In [1]: import numpy as np

In [2]: np.set_printoptions(precision=1, suppress=True, linewidth=160)

In [3]: tidy = lambda a: np.round(a, 1) + 0

In [4]: J = np.load("mat.npy")

In [5]: tidy(J)
Out[5]: 
array([[-2.2,  1.4, -1.6,  2.6],
       [ 0. ,  0. , -3.4, -2.1],
       [ 0. ,  3.6,  0.9, -1.4],
       [ 3.3,  0.9, -1.1,  1.7]])

In [6]: tidy(J.T @ J)
Out[6]: 
array([[16.,  0.,  0.,  0.],
       [ 0., 16.,  0.,  0.],
       [ 0.,  0., 16.,  0.],
       [ 0.,  0.,  0., 16.]])

In [7]: tidy(np.linalg.norm(J, axis=0))
Out[7]: array([4., 4., 4., 4.])

In [8]: B = np.array([[2, 5, 3], [2, 3, 0], [2, 2, 0]])

In [9]: W0 = np.tril(B)

In [10]: W0
Out[10]: 
array([[2, 0, 0],
       [2, 3, 0],
       [2, 2, 0]])

In [11]: # rank 2

In [12]: tidy(np.linalg.det(W0.T))
Out[12]: np.float64(0.0)

In [13]: tidy(np.linalg.det(2 * W0)), tidy(np.linalg.det(W0))
Out[13]: (np.float64(0.0), np.float64(0.0))

In [14]: tidy(np.linalg.eigvals(W0))
Out[14]: array([0., 3., 2.])

In [15]: np.kron(np.eye(2, dtype=int), W0)
Out[15]: 
array([[2, 0, 0, 0, 0, 0],
       [2, 3, 0, 0, 0, 0],
       [2, 2, 0, 0, 0, 0],
       [0, 0, 0, 2, 0, 0],
       [0, 0, 0, 2, 3, 0],
       [0, 0, 0, 2, 2, 0]])

In [16]: tidy(np.linalg.eigvals(W0).sum().real)
Out[16]: np.float64(5.0)

In [17]: data = np.load("dump.npy")

In [18]: data
Out[18]: 
array([[ 0,  0,  0],
       [-1, -9,  0],
       [ 3,  2, -5]])

In [19]: # triangular, det is the product of the diagonal

In [20]: hat = np.triu(np.array([[1, 1, 1], [2, 1, 2], [1, 2, 0]]), 1) + np.eye(3)

In [21]: B = hat @ data @ np.linalg.inv(hat)

In [22]: B
Out[22]: 
array([[  2.,  -9.,  11.],
       [  5., -10.,   5.],
       [  3.,  -1.,  -6.]])

In [23]: np.trace(B), np.trace(data)
Out[23]: (np.float64(-14.0), np.int64(-14))

In [24]: np.linalg.matrix_rank(B)
Out[24]: np.int64(2)

In [25]: U, s, vt = np.linalg.svd(data)

In [26]: V = vt[:(s > 1e-8).sum()]

In [27]: rng = np.random.default_rng(27768)

In [28]: x = data[0] + -3 * data[1] + rng.integers(2) * np.eye(3)[1]

In [29]: x
Out[29]: array([ 3., 27.,  0.])

In [30]: tidy(V.T @ V)
Out[30]: 
array([[ 0.2,  0.1, -0.4],
       [ 0.1,  1. ,  0. ],
       [-0.4,  0. ,  0.8]])

In [31]: tidy(np.diag(V.T @ V))
Out[31]: array([0.2, 1. , 0.8])

In [32]: tidy(np.linalg.norm(x - V.T @ V @ x))
Out[32]: np.float64(0.0)

In [33]: np.linalg.matrix_rank(np.vstack([data, x]))
Out[33]: np.int64(2)

In [34]: gram = data.T @ data

In [35]: np.allclose(gram, gram.T)
Out[35]: True

In [36]: (data @ data.T).shape
Out[36]: (3, 3)

In [37]: gram
Out[37]: 
array([[ 10,  15, -15],
       [ 15,  85, -10],
       [-15, -10,  25]])

In [38]: U, s, vt = np.linalg.svd(data)

In [39]: np.argmax(s[:-1] / (s[1:] + 1e-6)) + 1
Out[39]: np.int64(2)

In [40]: tidy(s)
Out[40]: array([9.5, 5.4, 0. ])

In [41]: B = U[:, :2] @ np.diag(s[:2]) @ vt[:2]

In [42]: tidy(np.linalg.norm(data - B) / np.linalg.norm(data))
Out[42]: np.float64(0.0)

In [43]: tidy(np.linalg.norm(data - B, 2)), tidy(s[2])
Out[43]: (np.float64(0.0), np.float64(0.0))

In [44]: tidy(np.abs(data - B).max())
Out[44]: np.float64(0.0)

In [45]: np.linalg.matrix_rank(B)
Out[45]: np.int64(2)

In [46]: np.linalg.matrix_rank(data, rtol=0.05)
Out[46]: np.int64(2)

In [47]: idx = rng.permutation(3)

In [48]: idx
Out[48]: array([0, 1, 2])

In [49]: B = data[idx][:, idx]

In [50]: np.trace(B)
Out[50]: np.int64(-14)

In [51]: np.diag(B)
Out[51]: array([ 0, -9, -5])

In [52]: B
Out[52]: 
array([[ 0,  0,  0],
       [-1, -9,  0],
       [ 3,  2, -5]])

In [53]: np.allclose(B, data)
Out[53]: True

In [54]: tidy(np.linalg.det(B)), tidy(np.linalg.det(data[idx]))
Out[54]: (np.float64(0.0), np.float64(0.0))

In [55]: O, _ = np.linalg.qr(np.array([[0.4, 0.1, 0.0], [0.2, 1.5, -1.1], [-0.2, 0.6, 0.9]]))

In [56]: V, _ = np.linalg.qr(np.array([[1.3, -0.5, 1.3, -1.3],
    ...:     [-0.6, 0.2, 1.0, 2.1],
    ...:     [0.6, 0.7, 0.1, 1.0],
    ...:     [-1.9, -0.2, 0.4, -0.9]]))

In [57]: s = 5 * 0.2 ** np.arange(3)

In [58]: m1 = O[:, :3] * s @ V[:3]

In [59]: tidy(m1)
Out[59]: 
array([[ 2.2, -2.4, -2.2, -1.1],
       [ 0.9, -0.9, -1.8, -0.1],
       [-1.2,  1.1,  0.9,  0.9]])

In [60]: B = np.array([[-7, -9], [-5, -6], [-1, -3], [9, -7]])

In [61]: np.linalg.matrix_rank(np.vstack([m1, B.T]))
Out[61]: np.int64(4)

In [62]: tidy(np.einsum("ij,ij->i", m1, m1))
Out[62]: array([16.7,  4.9,  4.4])

In [63]: tidy(np.einsum("ik,kj->ij", m1, B))
Out[63]: 
array([[-11.2,   9.4],
       [ -0.5,   3.2],
       [ 10.5,  -4.7]])
